>>> import numpy as np
>>> np.set_printoptions(precision=1, suppress=True, linewidth=140)
>>> arr = np.load("a.npy")
>>> arr
array([[ 0.6, -0.3,  1. ],
       [-3. , -5.4, -1.5],
       [ 0.5,  0.7, -0.8],
       [-0.2,  1.3, -0.5],
       [ 0.1,  0. , -0.9],
       [ 1.4, -1.1, -1.3],
       [-2.4, -0.1,  0.3],
       [ 0.2,  1.6,  2.3],
       [ 0.5, -1.4, -1. ],
       [-0.2, -0.8,  0.3],
       [-0.7,  0.4, -1.3],
       [ 1.1,  0.5, -1.3],
       [-0.7,  0.4, -0.1],
       [ 1.2,  0.3,  0.7],
       [-0.8, -1.2, -1.6],
       [-1.9,  1.4,  1. ],
       [-0.5, -0.3, -0.8],
       [ 0.2, -0.2,  0.8],
       [-1.2, -1.4,  0.9]])
>>> Ac = arr - arr.mean(axis=0)
>>> evecs = np.linalg.svd(Ac)[2][:1]
>>> other = Ac - Ac @ evecs.T @ evecs
>>> np.cov(Ac @ evecs.T, rowvar=False)
array(3.)
>>> np.diag(evecs.T @ evecs)
array([0.2, 0.7, 0.1])
>>> W2 = arr[[11, 0]].astype(float)
>>> for _ in range(4):
...     z = np.linalg.norm(arr[:, None] - W2, axis=-1).argmin(axis=1)
...     W2 = np.array([arr[z == j].mean(axis=0) for j in range(2)])
... 
>>> z
array([1, 1, 0, 0, 0, 0, 1, 1, 0, 1, 0, 0, 1, 1, 0, 1, 0, 1, 1])
>>> np.abs(W2[1] - W2[0]).argmax()
np.int64(2)
>>> np.bincount(z)
array([ 9, 10])
>>> W2[1] - W2[0]
array([-0.9, -0.3,  1.6])
>>> feats = np.load("dump.npy")
>>> feats
array([[ 5, -4,  4, -2],
       [-4,  4, -4,  4],
       [ 4, -4,  4, -4],
       [-2,  4, -4,  8]])
>>> round(float(np.trace(np.linalg.pinv(feats) @ feats)), 1)
2.0
>>> np.unique(feats.round(6), axis=0).shape
(4, 4)
>>> np.abs(np.diag(np.linalg.qr(feats)[1])) > 1e-9
array([ True,  True, False, False])
>>> K = np.load("mat.npy")
>>> K
array([[ 0, -3,  1],
       [ 0,  0,  0],
       [ 3, -1,  0]])
>>> round(np.linalg.norm(K, 2) / np.linalg.norm(K), 1)
np.float64(0.8)
>>> [round(float(x), 1) for x in np.linalg.svd(K, compute_uv=False)[:3]]
[3.6, 2.6, 0.0]
>>> m1 = np.array([[0.0, 0.0], [0.0, -3.0]])
>>> hat = np.triu(np.array([[0, 1], [1, 0]]), 1) + np.eye(2)
>>> other = hat @ m1 @ np.linalg.inv(hat)
>>> round(float(np.linalg.det(other)), 1)
0.0
>>> np.trace(other), np.trace(m1)
(np.float64(-3.0), np.float64(-3.0))
>>> W0 = np.load("block0.npy")
>>> W0
array([[2, 1, 0, 0, 0, 0],
       [3, 3, 0, 0, 0, 0],
       [1, 0, 0, 0, 0, 0],
       [0, 0, 2, 1, 0, 0],
       [0, 0, 3, 3, 0, 0],
       [0, 0, 1, 0, 0, 0],
       [0, 0, 0, 0, 2, 1],
       [0, 0, 0, 0, 3, 3],
       [0, 0, 0, 0, 1, 0]])
>>> q, R = np.linalg.qr(W0)
>>> q.round(1) + 0
array([[-0.5,  0.5,  0. ,  0. ,  0. ,  0. ],
       [-0.8, -0.6,  0. ,  0. ,  0. ,  0. ],
       [-0.3,  0.7,  0. ,  0. ,  0. ,  0. ],
       [ 0. ,  0. , -0.5, -0.5,  0. ,  0. ],
       [ 0. ,  0. , -0.8,  0.6,  0. ,  0. ],
       [ 0. ,  0. , -0.3, -0.7,  0. ,  0. ],
       [ 0. ,  0. ,  0. ,  0. , -0.5,  0.5],
       [ 0. ,  0. ,  0. ,  0. , -0.8, -0.6],
       [ 0. ,  0. ,  0. ,  0. , -0.3,  0.7]])
>>> np.round(q @ R, 1) + 0
array([[2., 1., 0., 0., 0., 0.],
       [3., 3., 0., 0., 0., 0.],
       [1., 0., 0., 0., 0., 0.],
       [0., 0., 2., 1., 0., 0.],
       [0., 0., 3., 3., 0., 0.],
       [0., 0., 1., 0., 0., 0.],
       [0., 0., 0., 0., 2., 1.],
       [0., 0., 0., 0., 3., 3.],
       [0., 0., 0., 0., 1., 0.]])
>>> np.round(q.T @ q, 1) + 0
array([[1., 0., 0., 0., 0., 0.],
       [0., 1., 0., 0., 0., 0.],
       [0., 0., 1., 0., 0., 0.],
       [0., 0., 0., 1., 0., 0.],
       [0., 0., 0., 0., 1., 0.],
       [0., 0., 0., 0., 0., 1.]])
>>> np.trace(q @ q.T)
np.float64(6.0)
>>> q.shape, R.shape
((9, 6), (6, 6))
>>> round(float(abs(R[0, 0])), 1), np.round(np.linalg.norm(W0[:, 0]), 1)
(3.7, np.float64(3.7))
